% python3 -q
>>> import numpy as np
>>> from numpy import linalg as LA
>>> np.set_printoptions(precision=4, suppress=True, linewidth=160)
>>> tidy = lambda a: np.round(a, 4) + 0
>>> mat = np.loadtxt("block13.csv", delimiter=",")
>>> print(mat)
[[ 11.8325   4.1809   3.5154  -1.1709  13.7857   6.8361   5.6271   2.992 ]
 [ 11.4978   1.8765  16.6405 -11.0247   7.8448   4.9174  21.757    2.014 ]
 [ 11.8124   5.3202   3.7782  -3.7671  13.8156   4.0724   3.9263   5.6808]
 [ 14.3957   5.3728   6.1254  -3.5821  11.3263   2.87     5.1772   5.4963]
 [ 11.935   -0.5549  19.3457 -11.332    6.5508   5.0882  22.797    1.971 ]
 [ 10.553    5.3475   4.351   -3.748   10.7815   5.0628   4.1332   4.0891]
 [ 12.3399   3.283   17.1012  -9.8701   6.2936   6.501   21.879    1.4957]
 [ 11.4389   5.4636   2.4072  -2.8441  13.3363   4.4102   4.6925   5.7458]
 [ 10.1789   1.9656  14.9364  -9.5078   6.0406   6.652   22.5238   3.933 ]
 [ 11.0806   4.7944   2.9978  -2.7128  11.4774   5.8015   2.7534   3.8312]
 [ 12.6124   4.165    2.2394  -3.1469  12.872    4.7834   3.5908   4.2732]
 [ 11.0428   4.6927   5.1495  -3.1384  12.6474   3.782    3.8876   4.168 ]
 [ 10.3119   1.3344  19.3706  -9.0687   7.9689   4.5918  22.9506   3.1388]
 [ 11.3697   6.3754   3.1451  -2.6588  11.4821   4.3813   4.9842   3.7793]
 [ 12.1341   6.2559   2.613   -1.8087  13.0128   5.565    3.7671   4.4856]
 [ 13.481    6.0803   4.303   -3.0599  10.5906   2.7589   4.8467   3.5175]
 [ 12.1799   6.8909   3.5351  -3.2231  12.0398   3.0819   5.9665   7.2939]
 [ 12.6451   3.6773   3.4505  -3.7295  11.0918   3.6916   4.745    3.3475]
 [ 13.455    1.8603  19.8881  -9.2353   7.0684   3.8058  23.6691   1.4627]
 [ 11.4555   2.0601  18.3552  -8.9494   5.4486   5.7838  23.4133   3.5353]
 [ 10.6426   2.3984  17.7156  -8.924    6.5622   3.4039  21.6314   4.062 ]
 [ 13.0491   2.6899  19.3732 -10.3603   6.8981   4.6743  21.2774   2.4574]
 [ 11.1096   2.0157  18.4871  -9.811    7.8874   6.8981  23.4169   2.6217]
 [ 12.4862  -0.0734  18.0469  -9.931    7.6095   6.0831  21.1417   1.5695]
 [ 12.2807   4.806    2.3277  -3.2851  13.1956   3.8675   5.5668   5.7985]
 [ 11.6762   1.0212  17.9185  -9.5065   5.2058   5.7921  22.0473   2.4423]
 [ 11.1434   5.3099   6.5402  -4.3846  12.3863   4.0528   3.9259   4.0543]
 [ 11.5964   2.1546  17.2583 -10.1977   6.9302   2.6205  21.6567   2.0651]
 [ 11.6759   4.19     3.2721  -3.1056  11.6962   4.3157   5.1996   5.6334]
 [ 11.4367   4.7153   2.9781  -0.4959  13.0528   2.8763   3.0947   4.8297]
 [ 12.0092   1.1751  18.4182  -8.0673   6.3787   5.1228  21.4926   2.2359]
 [ 11.3188   5.178    3.7564  -3.7024  12.2857   5.2201   3.7571   4.1675]
 [ 10.943    2.0544  18.6052  -9.9714   9.0055   4.5859  21.6915   1.9752]
 [ 11.6449   1.1674  18.0184 -11.9928   8.3948   4.9968  21.3369   3.6888]
 [ 11.2785   3.909    4.0445  -2.2143  10.7108   2.7694   5.3486   3.669 ]
 [ 14.2059   6.5655   4.9593  -4.2685  11.9827   5.558    5.0874   5.4277]
 [ 11.1154  -0.2018  16.8946  -8.3666   7.0881   4.6073  22.0002   0.9652]
 [ 11.2061   3.0229  19.0958 -11.0189   7.2303   4.6719  21.1684   4.211 ]
 [ 12.8771   2.6783  17.3087 -10.0053   5.7938   4.7454  22.3561   0.9986]
 [ 12.2257   6.2713   2.923   -1.1218  12.2671   3.4488   4.0189   5.8161]
 [ 11.0915   4.6441   4.9989  -4.251   10.2211   4.6377   4.634    5.8253]
 [ 11.8959   4.5373   3.9696  -3.8956  12.5039   3.986    5.341    3.5988]
 [  9.6887   5.2798   2.8015  -4.7404  11.3688   2.4481   5.6123   5.2559]
 [ 10.6281   5.219    3.6832  -2.3444  12.5164   3.5119   3.5555   6.0372]
 [ 13.641    5.4499   6.0147  -2.0621  10.8849   3.0713   7.1165   5.7666]]
>>> Ac = mat - mat.mean(axis=0)
>>> evecs = LA.svd(Ac)[2][:2]
>>> other = Ac - Ac @ evecs.T @ evecs
>>> print(tidy(np.diag(evecs.T @ evecs)))
[0.0477 0.2402 0.3826 0.0852 0.0504 0.3504 0.5093 0.3341]
>>> print(tidy((Ac @ evecs.T).std(axis=0)))
[12.1399  1.2469]
>>> print(tidy(other.std(axis=0)))
[0.9698 0.7104 0.7266 0.943  0.9131 0.7889 0.6717 0.7505]
>>> feats = np.load("out3.npy")
>>> print(tidy(feats))
[[-1.0137  2.2367  1.8725  0.4402 -0.5191 -2.3155  1.367  -0.6523 -2.2747  1.473  -0.0244]
 [-0.8541  2.108   1.7541  0.1005 -0.308  -2.3155  1.5575 -0.9611 -1.9813  1.9878  0.2381]
 [ 0.3837 -1.5584 -1.2707  0.6949 -0.2156  2.0378 -1.8098  1.558   1.0671 -2.9363 -0.8149]
 [ 0.9873 -0.9178 -0.8285 -1.9549  1.2354  0.1983  0.9577 -1.687   1.8506  2.7786  1.4835]
 [ 0.0333 -1.0453 -0.8288  1.1618 -0.5455  1.6616 -1.8094  1.8115  0.3561 -3.2961 -1.1244]
 [-1.2259  2.2913  1.9379  1.0329 -0.8671 -2.1254  0.9023 -0.0271 -2.6311  0.3993 -0.5084]
 [ 1.175  -1.4317 -1.2539 -1.9156  1.2738  0.7898  0.5234 -1.3825  2.3006  2.1725  1.3725]
 [ 0.0804  0.8631  0.6729 -1.2945  0.6436 -1.514   1.7809 -1.865  -0.1208  3.3606  1.2067]
 [-0.7623  0.4044  0.3995  1.8775 -1.1299  0.3431 -1.2917  1.8628 -1.3407 -3.1619 -1.4976]
 [-1.1944  1.4943  1.3054  1.9002 -1.2723 -0.8664 -0.4614  1.3336 -2.3499 -2.0783 -1.3502]
 [ 0.4632  0.1925  0.1032 -1.6714  0.9403 -0.9236  1.5807 -1.9393  0.6878  3.386   1.4175]
 [-1.3046  2.1315  1.8201  1.4709 -1.1005 -1.7611  0.4029  0.5366 -2.7112 -0.6009 -0.8964]
 [-0.7069  1.9577  1.62   -0.1748 -0.1316 -2.2641  1.676  -1.188  -1.7015  2.3574  0.4438]
 [-0.4703  1.6731  1.3704 -0.565   0.1271 -2.1111  1.7881 -1.4733 -1.2393  2.8073  0.7245]
 [-0.3414  1.5005  1.2205 -0.7562  0.2577 -1.9989  1.8171 -1.596  -0.9824  2.9932  0.8569]
 [-0.0282 -0.9476 -0.7451  1.2348 -0.5991  1.5832 -1.7957  1.8422  0.229  -3.3341 -1.17  ]
 [ 1.1916 -2.3004 -1.9415 -0.9155  0.8005  2.1854 -1.0099  0.1611  2.5787 -0.6327  0.4094]
 [ 0.7677 -0.4159 -0.4092 -1.8803  1.1329 -0.3315  1.2851 -1.86    1.3527  3.1553  1.4982]
 [-0.536   1.7567  1.4433 -0.4621  0.0579 -2.1609  1.7652 -1.4024 -1.3689  2.6974  0.6518]
 [-0.4439 -0.2286 -0.1338  1.6551 -0.9267  0.9571 -1.5949  1.9397 -0.6464 -3.3923 -1.4095]
 [-0.6595  0.1906  0.2199  1.8173 -1.0699  0.5569 -1.4069  1.9053 -1.1139 -3.2682 -1.4803]
 [-0.9721  2.2076  1.8451  0.3464 -0.4616 -2.3227  1.4246 -0.7408 -2.1996  1.6218  0.049 ]
 [ 0.6645 -0.2006 -0.2283 -1.8205  1.0729 -0.547   1.4018 -1.9036  1.1248  3.2639  1.4814]
 [-1.2303  1.6194  1.4079  1.8603 -1.2641 -1.0232 -0.3297  1.226  -2.4438 -1.8728 -1.2979]
 [-0.6588  0.1891  0.2186  1.8169 -1.0695  0.5583 -1.4077  1.9055 -1.1123 -3.2689 -1.4801]
 [-1.2472  1.6842  1.4609  1.834  -1.2567 -1.1069 -0.2567  1.1642 -2.4896 -1.7558 -1.2663]
 [ 0.5055  0.1125  0.0356 -1.7059  0.9697 -0.8487  1.5479 -1.9366  0.7789  3.3691  1.4339]
 [ 0.6024 -0.076  -0.1234 -1.7788  1.0341 -0.6687  1.4633 -1.921   0.9891  3.3132  1.4657]
 [ 1.2422 -1.6644 -1.4448 -1.8425  1.2592  1.0812  0.2794 -1.1835  2.4758  1.7924  1.2763]]
>>> # looks like rank 2
>>> other = feats / LA.norm(feats, axis=1, keepdims=True)
>>> cov = other @ other.T
>>> print(tidy(LA.norm(other, axis=1)))
[1. 1. 1. 1. 1. 1. 1. 1. 1. 1. 1. 1. 1. 1. 1. 1. 1. 1. 1. 1. 1. 1. 1. 1. 1. 1. 1. 1. 1.]
>>> print(tidy(np.degrees(np.arccos(np.clip(cov[2, 20], -1, 1)))))
47.3822
